$ python -q
>>> import numpy as np
>>> import numpy.linalg as la
>>> np.set_printoptions(precision=2, suppress=True, linewidth=100)
>>> mat = np.array([[-2.1, 0.5, -0.4],
...     [1.5, -1.6, 0.0],
...     [-2.4, 0.7, 0.6],
...     [-2.7, 0.9, 0.0]])
>>> x0 = np.array([0, -2, -9])
>>> a = np.maximum(mat @ x0, 0)
>>> np.maximum(mat @ (3 * x0), 0)
array([7.8, 9.6, 0. , 0. ])
>>> mat.T @ a
array([-0.66, -3.82, -1.04])
>>> a
array([2.6, 3.2, 0. , 0. ])
>>> proj = mat @ la.solve(mat.T @ mat, mat.T)
>>> proj
array([[ 0.73,  0.06, -0.18,  0.4 ],
       [ 0.06,  0.98,  0.04, -0.1 ],
       [-0.18,  0.04,  0.88,  0.27],
       [ 0.4 , -0.1 ,  0.27,  0.4 ]])
>>> np.diag(proj)
array([0.73, 0.98, 0.88, 0.4 ])
>>> print(np.round(proj @ mat[:, 2], 2) + 0)
[-0.4  0.   0.6  0. ]
>>> la.matrix_rank(np.eye(4) - proj)
np.int64(1)
>>> rk = la.matrix_rank(proj)
>>> rk
np.int64(3)
>>> ns = la.svd(proj)[2][rk:].T
>>> np.allclose(proj @ ns, 0)
True
>>> ns @ ns.T
array([[ 0.27, -0.06,  0.18, -0.4 ],
       [-0.06,  0.02, -0.04,  0.1 ],
       [ 0.18, -0.04,  0.12, -0.27],
       [-0.4 ,  0.1 , -0.27,  0.6 ]])
>>> la.matrix_rank(proj.T @ proj), la.matrix_rank(proj @ proj.T)
(np.int64(3), np.int64(3))
>>> [int(la.matrix_rank(np.delete(proj, i, axis=0))) for i in range(4)]
[3, 3, 3, 3]
>>> ns.shape
(4, 1)
>>> np.round(proj @ ns, 2) + 0
array([[0.],
       [0.],
       [0.],
       [0.]])
>>> [int(la.matrix_rank(proj[:i])) for i in range(1, len(proj) + 1)]
[1, 2, 3, 3]
>>> ns[:, 0] / ns[np.abs(ns[:, 0]).round(6).argmax(), 0]
array([-0.66,  0.16, -0.44,  1.  ])
>>> w1 = np.array([[0, -1, 1], [-1, 2, 0], [-2, 0, 2]])
>>> c = np.array([0, 0, 0])
>>> act = np.maximum(mat @ w1 + c, 0)
>>> (act > 0).astype(int)
array([[1, 1, 0],
       [1, 0, 1],
       [0, 1, 0],
       [0, 1, 0]])
>>> la.matrix_rank(act)
np.int64(3)
>>> Z = np.array([[-3, -3, -1], [-3, -1, 1], [2, 2, 2]])
>>> print(act @ Z)
[[-10.2  -4.    2.8]
 [ -1.8  -1.8   1.4]
 [-11.4  -3.8   3.8]
 [-13.5  -4.5   4.5]]
>>> print((act @ Z).round(6).argmax(axis=1))
[2 2 2 2]
